In [1]: import numpy as np

In [2]: np.set_printoptions(suppress=True, linewidth=200)

In [3]: def tidy(a):
   ...:     return np.round(a, 1) + 0
   ...: 

In [4]: F = np.load("m.npy")

In [5]: F
Out[5]: 
array([[0, 0, 0],
       [0, 0, 1],
       [0, 1, 0]])

In [6]: rk = np.linalg.matrix_rank(F)

In [7]: rk
Out[7]: np.int64(2)

In [8]: N = np.linalg.svd(F)[2][rk:].T

In [9]: N[:, 0] / N[np.abs(N[:, 0]).round(6).argmax(), 0]
Out[9]: array([1., 0., 0.])

In [10]: N.shape
Out[10]: (3, 1)

In [11]: N @ N.T
Out[11]: 
array([[1., 0., 0.],
       [0., 0., 0.],
       [0., 0., 0.]])

In [12]: F @ N
Out[12]: 
array([[0.],
       [0.],
       [0.]])

In [13]: np.allclose(F[:-1].T @ np.linalg.lstsq(F[:-1].T, F[-1])[0], F[-1])
Out[13]: False

In [14]: np.unique(F.round(6), axis=0).shape
Out[14]: (3, 3)

In [15]: np.linalg.lstsq(F[:-1].T, F[-1])[2]
Out[15]: np.int32(1)

In [16]: try:
    ...:     np.linalg.inv(F)
    ...: except np.linalg.LinAlgError as e:
    ...:     print(repr(e))
    ...: 
LinAlgError('Singular matrix')

In [17]: E = np.loadtxt("w.csv", delimiter=",")

In [18]: print(E)
[[1. 2. 2. 1.]
 [1. 2. 1. 1.]
 [2. 1. 1. 2.]
 [1. 2. 0. 1.]
 [0. 2. 2. 1.]
 [2. 2. 2. 2.]]

In [19]: A2 = np.c_[E[:, :2] @ np.array([[1, 2], [5, -4]]), np.array([0, 1, 0, 0, 2, 1])]

In [20]: print(A2)
[[11. -6.  0.]
 [11. -6.  1.]
 [ 7.  0.  0.]
 [11. -6.  0.]
 [10. -8.  2.]
 [12. -4.  1.]]

In [21]: np.linalg.matrix_rank(A2)
Out[21]: np.int64(3)

In [22]: np.linalg.matrix_rank(np.c_[E, A2])
Out[22]: np.int64(5)

In [23]: tidy(np.linalg.norm(np.linalg.qr(E)[0].T @ A2, axis=0) ** 2 / ((A2 ** 2).sum(axis=0) + 1e-12))
Out[23]: array([1. , 1. , 0.8])

In [24]: print(tidy(np.linalg.lstsq(E, A2[:, 0])[0]))
[1. 5. 0. 0.]

In [25]: tidy(np.linalg.norm(A2 - E @ np.linalg.lstsq(E, A2)[0], axis=0))
Out[25]: array([0., 0., 1.])

In [26]: m1 = np.load("sample12.npy")

In [27]: m1
Out[27]: 
array([[1. , 0.7, 0.5, 0.3],
       [0.7, 1. , 0.7, 0.5],
       [0.5, 0.7, 1. , 0.7],
       [0.3, 0.5, 0.7, 1. ]])

In [28]: w, evecs = np.linalg.eigh(m1)

In [29]: x = np.array([2, 5, 4, 0])

In [30]: print(tidy(evecs * np.maximum(w, 0) @ evecs.T))
[[1.  0.7 0.5 0.3]
 [0.7 1.  0.7 0.5]
 [0.5 0.7 1.  0.7]
 [0.3 0.5 0.7 1. ]]

In [31]: print(tidy(np.abs(m1).sum(axis=1).max()), tidy(np.abs(w).max()))
2.9 2.7

In [32]: x @ m1 @ x
Out[32]: np.float64(95.0)

In [33]: rng = np.random.default_rng(178074)

In [34]: z = rng.permutation(4)

In [35]: z
Out[35]: array([3, 2, 1, 0])

In [36]: A2 = m1[z][:, z]

In [37]: tidy(np.linalg.det(A2)), tidy(np.linalg.det(m1[z]))
Out[37]: (np.float64(0.1), np.float64(0.1))

In [38]: np.trace(A2)
Out[38]: np.float64(4.0)

In [39]: tidy(np.sort(np.abs(np.linalg.eigvals(A2))))
Out[39]: array([0.2, 0.3, 0.8, 2.7])

In [40]: U, sv = np.linalg.svd(m1)
---------------------------------------------------------------------------
ValueError                                Traceback (most recent call last)
Cell In[40], line 1
----> 1 U, sv = np.linalg.svd(m1)

ValueError: too many values to unpack (expected 2)

In [41]: U, sv, Vh = np.linalg.svd(m1, full_matrices=False)

In [42]: tidy(U.T @ U)
Out[42]: 
array([[1., 0., 0., 0.],
       [0., 1., 0., 0.],
       [0., 0., 1., 0.],
       [0., 0., 0., 1.]])

In [43]: tidy(U.T @ m1 @ Vh.T)
Out[43]: 
array([[2.7, 0. , 0. , 0. ],
       [0. , 0.8, 0. , 0. ],
       [0. , 0. , 0.3, 0. ],
       [0. , 0. , 0. , 0.2]])

In [44]: tidy(sv)
Out[44]: array([2.7, 0.8, 0.3, 0.2])

In [45]: np.abs(U[:, 0]).round(6).argmax()
Out[45]: np.int64(1)

In [46]: print(tidy(np.abs(Vh[0])))
[0.5 0.5 0.5 0.5]

In [47]: tidy(Vh @ Vh.T)
Out[47]: 
array([[1., 0., 0., 0.],
       [0., 1., 0., 0.],
       [0., 0., 1., 0.],
       [0., 0., 0., 1.]])

In [48]: U.shape, sv.shape, Vh.shape
Out[48]: ((4, 4), (4,), (4, 4))

In [49]: x = np.ones(4)

In [50]: for _ in range(4):
    ...:     x = m1 @ x
    ...:     x /= np.linalg.norm(x)
    ...:     print(round(x @ m1 @ x, 1))
    ...: 
2.7
2.7
2.7
2.7

In [51]: print(tidy(x))
[0.5 0.5 0.5 0.5]

In [52]: M = np.array([[6.0, 4.0, -6.0, 0.0, 6.0, 6.0],
    ...:     [4.0, 6.0, -6.0, 0.0, 6.0, 6.0],
    ...:     [-6.0, -6.0, 11.0, 0.0, -9.0, -9.0],
    ...:     [0.0, 0.0, 0.0, 2.0, 0.0, 0.0],
    ...:     [6.0, 6.0, -9.0, 0.0, 11.0, 9.0],
    ...:     [6.0, 6.0, -9.0, 0.0, 9.0, 11.0]])

In [53]: M
Out[53]: 
array([[ 6.,  4., -6.,  0.,  6.,  6.],
       [ 4.,  6., -6.,  0.,  6.,  6.],
       [-6., -6., 11.,  0., -9., -9.],
       [ 0.,  0.,  0.,  2.,  0.,  0.],
       [ 6.,  6., -9.,  0., 11.,  9.],
       [ 6.,  6., -9.,  0.,  9., 11.]])

In [54]: # splits into 2 blocks

In [55]: u = np.array([1, 2, 0, 2, 2, 3])

In [56]: A2 = M + np.outer(u, np.eye(6)[2])

In [57]: print(tidy(np.linalg.det(A2) / np.linalg.det(M)), tidy(1 + np.linalg.solve(M, u)[2]))
1.9 1.9

In [58]: np.linalg.matrix_rank(np.linalg.inv(A2) - np.linalg.inv(M), tol=1e-8)
Out[58]: np.int64(1)

In [59]: A2
Out[59]: 
array([[ 6.,  4., -5.,  0.,  6.,  6.],
       [ 4.,  6., -4.,  0.,  6.,  6.],
       [-6., -6., 11.,  0., -9., -9.],
       [ 0.,  0.,  2.,  2.,  0.,  0.],
       [ 6.,  6., -7.,  0., 11.,  9.],
       [ 6.,  6., -6.,  0.,  9., 11.]])

In [60]: w, evecs = np.linalg.eigh(M)

In [61]: x = np.array([1, -2, 3, -2, 2, 1])

In [62]: print(tidy(np.linalg.eigvalsh(M[1:, 1:])))
[ 2.  2.  2.  2. 33.]

In [63]: print(tidy(x @ M @ x / (x @ x)), tidy(w[0]), w[-1])
2.2 2.0 37.0

In [64]: print(x @ M @ x)
50.0

In [65]: U, sv, Vh = np.linalg.svd(M)

In [66]: tidy(sv)
Out[66]: array([37.,  2.,  2.,  2.,  2.,  2.])

In [67]: A2 = U[:, :1] @ np.diag(sv[:1]) @ Vh[:1]

In [68]: np.linalg.matrix_rank(M, rtol=0.05)
Out[68]: np.int64(6)

In [69]: np.abs(M - A2).max()
Out[69]: np.float64(2.0)

In [70]: np.argsort(-np.linalg.norm(M, axis=0).round(6), kind="stable")[:3]
Out[70]: array([2, 4, 5])

In [71]: tidy(np.linalg.norm(M, 2) / np.linalg.norm(M))
Out[71]: np.float64(1.0)

In [72]: tidy(np.abs(np.linalg.svd(M)[2][-1]))
Out[72]: array([0. , 0. , 0.8, 0. , 0.4, 0.4])

In [73]: [round(float(x), 1) for x in np.linalg.svd(M, compute_uv=False)[:3]]
Out[73]: [37.0, 2.0, 2.0]

In [74]: K = np.loadtxt("data.csv", delimiter=",")

In [75]: K
Out[75]: 
array([[ 2.2, -0.2, -1. ,  0.8],
       [ 3.1, -1.1, -1. , -0.1],
       [ 3. , -1. , -1. ,  0. ],
       [ 5. , -3. , -1. , -2. ],
       [ 3.5, -1.5, -1. , -0.5],
       [ 3.5, -1.5, -1. , -0.5],
       [ 2.8, -0.8, -1. ,  0.2],
       [ 3.7, -1.7, -1. , -0.7],
       [ 2.3, -0.3, -1. ,  0.7],
       [ 2.7, -0.7, -1. ,  0.3],
       [ 4.7, -2.7, -1. , -1.7],
       [ 3.1, -1.1, -1. , -0.1],
       [ 4.4, -2.4, -1. , -1.4],
       [ 1.6,  0.4, -1. ,  1.4],
       [ 3.8, -1.8, -1. , -0.8],
       [ 2.5, -0.5, -1. ,  0.5],
       [ 1.4,  0.6, -1. ,  1.6],
       [ 2.7, -0.7, -1. ,  0.3],
       [ 3.5, -1.5, -1. , -0.5]])

In [76]: # rows 4 and 5 are equal

In [77]: U, sv, Vh = np.linalg.svd(K)

In [78]: evecs = Vh[:(sv > 1e-8).sum()]

In [79]: x = K[16] + -1 * K[6] + rng.integers(2) * np.eye(4)[0]

In [80]: print(tidy(x))
[-1.4  1.4  0.   1.4]

In [81]: tidy(np.diag(evecs.T @ evecs))
Out[81]: array([0.8, 0.4, 0.2, 0.6])

In [82]: np.linalg.matrix_rank(np.vstack([K, x]))
Out[82]: np.int64(2)

In [83]: tidy(np.linalg.norm(x - evecs.T @ evecs @ x))
Out[83]: np.float64(0.0)

In [84]: np.allclose(evecs.T @ evecs @ x, x)
Out[84]: True
